% ipython --no-banner

In [1]: import numpy as np

In [2]: from numpy import linalg as LA

In [3]: np.set_printoptions(precision=2, suppress=True, linewidth=140, sign=" ")

In [4]: M = np.array([[7, 14, 14, 0],
   ...:     [0, 0, 0, 21],
   ...:     [8, 0, 1, 0],
   ...:     [3, 0, 0, 0],
   ...:     [7, 22, 29, 0],
   ...:     [5, 0, 10, 0],
   ...:     [0, 0, 0, 2],
   ...:     [0, 0, 0, 15],
   ...:     [9, 36, 45, 0],
   ...:     [8, 14, 14, 0],
   ...:     [8, 26, 32, 0]])

In [5]: x = np.array([2, 1, 1, 0])

In [6]: rhs = M @ x

In [7]: np.round(LA.pinv(M) @ M, 2) + 0
Out[7]: 
array([[ 1.,  0.,  0.,  0.],
       [ 0.,  1.,  0.,  0.],
       [ 0.,  0.,  1.,  0.],
       [ 0.,  0.,  0.,  1.]])

In [8]: np.round(LA.lstsq(M, rhs)[0], 2) + 0
Out[8]: array([ 2.,  1.,  1.,  0.])

In [9]: rng = np.random.default_rng(248)

In [10]: rhs = rhs + 0.1 * rng.normal(size=11)

In [11]: rhs
Out[11]: array([42.04,  0.16, 16.92,  6.03, 65.02, 20.12, -0.1 , -0.11, 99.15, 44.17, 73.87])

In [12]: coef, *_ = LA.lstsq(M, rhs)

In [13]: [round(float(LA.norm(LA.solve(M.T @ M + lam * np.eye(4), M.T @ rhs))), 2) for lam in (0, 1, 10, 100)]
Out[13]: [2.45, 2.44, 2.35, 1.96]

In [14]: round(LA.norm(rhs - M @ coef), 2)
Out[14]: np.float64(0.34)

In [15]: coef.round(2) + 0
Out[15]: array([ 2.,  1.,  1.,  0.])

In [16]: D = LA.norm(M[:, None] - M[None], axis=-1)

In [17]: np.flatnonzero(D[1] < D.mean() / 2)
Out[17]: array([ 1,  7])

In [18]: LA.matrix_rank(D ** 2)
Out[18]: np.int64(6)

In [19]: D.shape
Out[19]: (11, 11)

In [20]: cen = M - M.mean(axis=0)

In [21]: V = LA.svd(cen)[2][:1]

In [22]: A2 = cen - cen @ V.T @ V

In [23]: (cen @ V.T).std(axis=0)
Out[23]: array([ 19.8])

In [24]: C2 = np.cov(M, rowvar=False)

In [25]: np.median(M, axis=0)
Out[25]: array([  7.,   0.,  10.,   0.])

In [26]: round(float(np.corrcoef(M[:, 2], M[:, 0])[0, 1]), 2)
Out[26]: 0.72

In [27]: np.argsort(-M.std(axis=0).round(6), kind="stable")
Out[27]: array([ 2,  1,  3,  0])

In [28]: M.std(axis=0)
Out[28]: array([  3.44,  12.46,  14.99,   7.  ])

In [29]: np.polyfit(M[:, 2], M[:, 0], 1)
Out[29]: array([ 0.16,  2.83])

In [30]: A2 = np.c_[M[:, :2] @ np.array([[0, -3], [-3, -3]]), np.array([0, 1, 2, 1, 2, 0, 2, 1, 1, 1, 0])]

In [31]: A2
Out[31]: 
array([[ -42,  -63,    0],
       [   0,    0,    1],
       [   0,  -24,    2],
       [   0,   -9,    1],
       [ -66,  -87,    2],
       [   0,  -15,    0],
       [   0,    0,    2],
       [   0,    0,    1],
       [-108, -135,    1],
       [ -42,  -66,    1],
       [ -78, -102,    0]])

In [32]: LA.norm(LA.qr(M)[0].T @ A2, axis=0) ** 2 / ((A2 ** 2).sum(axis=0) + 1e-12)
Out[32]: array([ 1.  ,  1.  ,  0.52])

In [33]: LA.matrix_rank(np.c_[M, A2])
Out[33]: np.int64(5)

In [34]: np.round(LA.norm(A2 - M @ LA.lstsq(M, A2)[0], axis=0), 2) + 0
Out[34]: array([ 0.  ,  0.  ,  2.84])

In [35]: A = np.load("block2.npy")

In [36]: A
Out[36]: 
array([[-1.1,  0.9, -0.2],
       [ 1. ,  2. ,  0.7],
       [-1.4, -1.6, -0.5],
       [-0.8,  1.9, -2.2],
       [ 2.1, -1.4,  1.1],
       [-0.8,  0.3, -0.2],
       [-1.2,  0. , -0.6],
       [ 2.2,  2.3,  0.3],
       [-0.2,  1.2, -1.9],
       [ 0.4, -0.9, -0.4],
       [-1. , -1.5,  0.4],
       [ 1.3, -0.4,  0.1],
       [-0.3,  0.3, -0.1],
       [-1.6, -3. , -1.1],
       [ 1. ,  0.5,  1.4],
       [-0.1,  0.2, -0.9],
       [ 0.1, -1.6,  1.5],
       [-1.3,  1.8, -1.3],
       [-0.3,  0. ,  0.3],
       [ 0.1, -0.4, -0.8],
       [ 0.5,  0.9, -0.6],
       [-0.5,  0.3,  0.1],
       [-0.8, -0.9,  1. ],
       [-0.9,  1.4, -2.5],
       [-1.1,  0. ,  0.3],
       [ 1.1, -0.1,  0.3]])

In [37]: cen = A - A.mean(axis=0)

In [38]: V = LA.svd(cen)[2][:2]

In [39]: A2 = cen - cen @ V.T @ V

In [40]: (cen @ V.T).std(axis=0)
Out[40]: array([ 1.35,  1.23])

In [41]: np.round(np.cov(cen @ V.T, rowvar=False), 2) + 0
Out[41]: 
array([[ 1.89,  0.  ],
       [ 0.  ,  1.57]])

In [42]: A2.std(axis=0)
Out[42]: array([ 0.38,  0.23,  0.44])
